In [1]: import numpy as np

In [2]: import numpy.linalg as la

In [3]: np.set_printoptions(precision=2, suppress=True, linewidth=140)

In [4]: M = np.load("a.npy")

In [5]: M
Out[5]: 
array([[10,  4,  4,  5,  2,  2],
       [ 8,  8,  2,  4,  4,  1],
       [ 4,  0,  4,  2,  0,  2],
       [10,  4,  4,  0,  0,  0],
       [ 8,  8,  2,  0,  0,  0],
       [ 4,  0,  4,  0,  0,  0]])

In [6]: (M + M.T) / 2
Out[6]: 
array([[10. ,  6. ,  4. ,  7.5,  5. ,  3. ],
       [ 6. ,  8. ,  1. ,  4. ,  6. ,  0.5],
       [ 4. ,  1. ,  4. ,  3. ,  1. ,  3. ],
       [ 7.5,  4. ,  3. ,  0. ,  0. ,  0. ],
       [ 5. ,  6. ,  1. ,  0. ,  0. ,  0. ],
       [ 3. ,  0.5,  3. ,  0. ,  0. ,  0. ]])

In [7]: np.allclose(M @ M.T, M.T @ M)
Out[7]: False

In [8]: round(float(la.det(M)), 2)
Out[8]: -1152.0

In [9]: np.trace(M)
Out[9]: np.int64(22)

In [10]: Z = np.array([[-2, 1, 1, -2, -2, -2, 2],
    ...:     [-2, 0, 1, 1, 2, -1, 2],
    ...:     [1, 2, 2, 1, 1, 2, 1],
    ...:     [2, -1, 1, 0, 1, 2, -1],
    ...:     [-2, -1, 2, 1, 0, 2, 0],
    ...:     [1, 0, 0, 0, 1, -2, -1],
    ...:     [1, -2, -1, 1, -2, 0, -1]])

In [11]: rng = np.random.default_rng(19504)

In [12]: X = (rng.random((13, 7)) < 0.25) @ Z

In [13]: X
Out[13]: 
array([[-3, -2,  2,  0, -4,  0,  1],
       [-3, -1,  3,  2,  3, -1,  1],
       [ 1,  2,  2,  1,  1,  2,  1],
       [ 1,  2,  2,  1,  1,  2,  1],
       [ 0,  0,  0,  0,  0,  0,  0],
       [-2, -1,  2,  1,  0,  2,  0],
       [-2, -1,  2,  1,  0,  2,  0],
       [ 2, -1,  1,  0,  1,  2, -1],
       [ 3, -1,  1,  0,  2,  0, -2],
       [-1,  0,  1,  1,  3, -3,  1],
       [ 3,  1,  3,  1,  2,  4,  0],
       [ 1,  1,  4,  2,  4,  3,  2],
       [ 0,  0,  0,  0,  0,  0,  0]])

In [14]: np.allclose(X[:-1].T @ la.lstsq(X[:-1].T, X[-1])[0], X[-1])
Out[14]: True

In [15]: np.unique(X.round(6), axis=0).shape
Out[15]: (10, 7)

In [16]: np.abs(np.diag(la.qr(X)[1])) > 1e-9
Out[16]: array([ True,  True,  True,  True,  True,  True, False])

In [17]: M2 = M[0, 0] * M[1:] - np.outer(M[1:, 0], M[0])

In [18]: M2
Out[18]: 
array([[  0,  48, -12,   0,  24,  -6],
       [  0, -16,  24,   0,  -8,  12],
       [  0,   0,   0, -50, -20, -20],
       [  0,  48, -12, -40, -16, -16],
       [  0, -16,  24, -20,  -8,  -8]])

In [19]: np.flatnonzero(~M2.round(6).any(axis=1))
Out[19]: array([], dtype=int64)

In [20]: la.matrix_rank(M2), la.matrix_rank(M)
Out[20]: (np.int64(5), np.int64(6))

In [21]: Uu, sigma, vt = la.svd(X, full_matrices=False)

In [22]: np.round(np.sqrt((sigma ** 2).sum()), 2), np.round(la.norm(X), 2)
Out[22]: (np.float64(16.49), np.float64(16.49))

In [23]: np.abs(vt[0])
Out[23]: array([0.24, 0.15, 0.56, 0.27, 0.53, 0.48, 0.12])

In [24]: np.round(Uu.T @ X @ vt.T, 2) + 0
Out[24]: 
array([[11.58,  0.  ,  0.  ,  0.  ,  0.  ,  0.  ,  0.  ],
       [ 0.  ,  8.23,  0.  ,  0.  ,  0.  ,  0.  ,  0.  ],
       [ 0.  ,  0.  ,  6.71,  0.  ,  0.  ,  0.  ,  0.  ],
       [ 0.  ,  0.  ,  0.  ,  4.32,  0.  ,  0.  ,  0.  ],
       [ 0.  ,  0.  ,  0.  ,  0.  ,  2.27,  0.  ,  0.  ],
       [ 0.  ,  0.  ,  0.  ,  0.  ,  0.  ,  1.14,  0.  ],
       [ 0.  ,  0.  ,  0.  ,  0.  ,  0.  ,  0.  ,  0.  ]])

In [25]: sigma.round(2) + 0
Out[25]: array([11.58,  8.23,  6.71,  4.32,  2.27,  1.14,  0.  ])

In [26]: np.round(sigma / sigma[0], 2) + 0
Out[26]: array([1.  , 0.71, 0.58, 0.37, 0.2 , 0.1 , 0.  ])

In [27]: np.allclose(Uu * sigma @ vt, X)
Out[27]: True

In [28]: np.round(Uu.T @ Uu, 2) + 0
Out[28]: 
array([[1., 0., 0., 0., 0., 0., 0.],
       [0., 1., 0., 0., 0., 0., 0.],
       [0., 0., 1., 0., 0., 0., 0.],
       [0., 0., 0., 1., 0., 0., 0.],
       [0., 0., 0., 0., 1., 0., 0.],
       [0., 0., 0., 0., 0., 1., 0.],
       [0., 0., 0., 0., 0., 0., 1.]])

In [29]: np.cumsum(sigma ** 2) / np.sum(sigma ** 2)
Out[29]: array([0.49, 0.74, 0.91, 0.98, 1.  , 1.  , 1.  ])

In [30]: theta = np.radians(30)

In [31]: R = np.eye(7)

In [32]: R[4, 4] = R[0, 0] = np.cos(theta)

In [33]: R[4, 0], R[0, 4] = -np.sin(theta), np.sin(theta)

In [34]: R
Out[34]: 
array([[ 0.87,  0.  ,  0.  ,  0.  ,  0.5 ,  0.  ,  0.  ],
       [ 0.  ,  1.  ,  0.  ,  0.  ,  0.  ,  0.  ,  0.  ],
       [ 0.  ,  0.  ,  1.  ,  0.  ,  0.  ,  0.  ,  0.  ],
       [ 0.  ,  0.  ,  0.  ,  1.  ,  0.  ,  0.  ,  0.  ],
       [-0.5 ,  0.  ,  0.  ,  0.  ,  0.87,  0.  ,  0.  ],
       [ 0.  ,  0.  ,  0.  ,  0.  ,  0.  ,  1.  ,  0.  ],
       [ 0.  ,  0.  ,  0.  ,  0.  ,  0.  ,  0.  ,  1.  ]])

In [35]: M2 = X @ R.T

In [36]: np.allclose(la.norm(X, axis=1), la.norm(M2, axis=1))
Out[36]: True

In [37]: np.allclose(X @ X.T, M2 @ M2.T)
Out[37]: True

In [38]: np.round(la.svd(X, compute_uv=False), 2) + 0, np.round(la.svd(M2, compute_uv=False), 2) + 0
Out[38]: 
(array([11.58,  8.23,  6.71,  4.32,  2.27,  1.14,  0.  ]),
 array([11.58,  8.23,  6.71,  4.32,  2.27,  1.14,  0.  ]))

In [39]: M2 = np.array([[-4, -5, 3, 2, 5, 3, 0],
    ...:     [-4, -1, 3, 4, -4, 2, -1],
    ...:     [4, 3, -2, 0, 3, 0, 0],
    ...:     [-3, -4, 5, -3, 0, 5, 3],
    ...:     [3, -4, 2, -1, -5, 0, 2],
    ...:     [-3, 3, 3, 3, 4, -4, -2],
    ...:     [-3, 5, 3, 2, 0, 5, 5]])

In [40]: E = M2 + M2.T

In [41]: E
Out[41]: 
array([[ -8,  -9,   7,  -1,   8,   0,  -3],
       [ -9,  -2,   6,   0,  -8,   5,   4],
       [  7,   6,  -4,   5,   5,   3,   3],
       [ -1,   0,   5,  -6,  -1,   8,   5],
       [  8,  -8,   5,  -1, -10,   4,   2],
       [  0,   5,   3,   8,   4,  -8,   3],
       [ -3,   4,   3,   5,   2,   3,  10]])

In [42]: vals, evecs = la.eigh(E)

In [43]: x0 = np.array([2, -4, -9, -8, -5, 9, 6])

In [44]: np.abs(E).sum(axis=1).max(), round(float(np.abs(vals).max()), 2)
Out[44]: (np.int64(38), 22.99)

In [45]: round(x0 @ E @ x0 / (x0 @ x0), 2), np.round(vals[0], 2), round(float(vals[-1]), 2)
Out[45]: (np.float64(-11.62), np.float64(-22.99), 17.39)
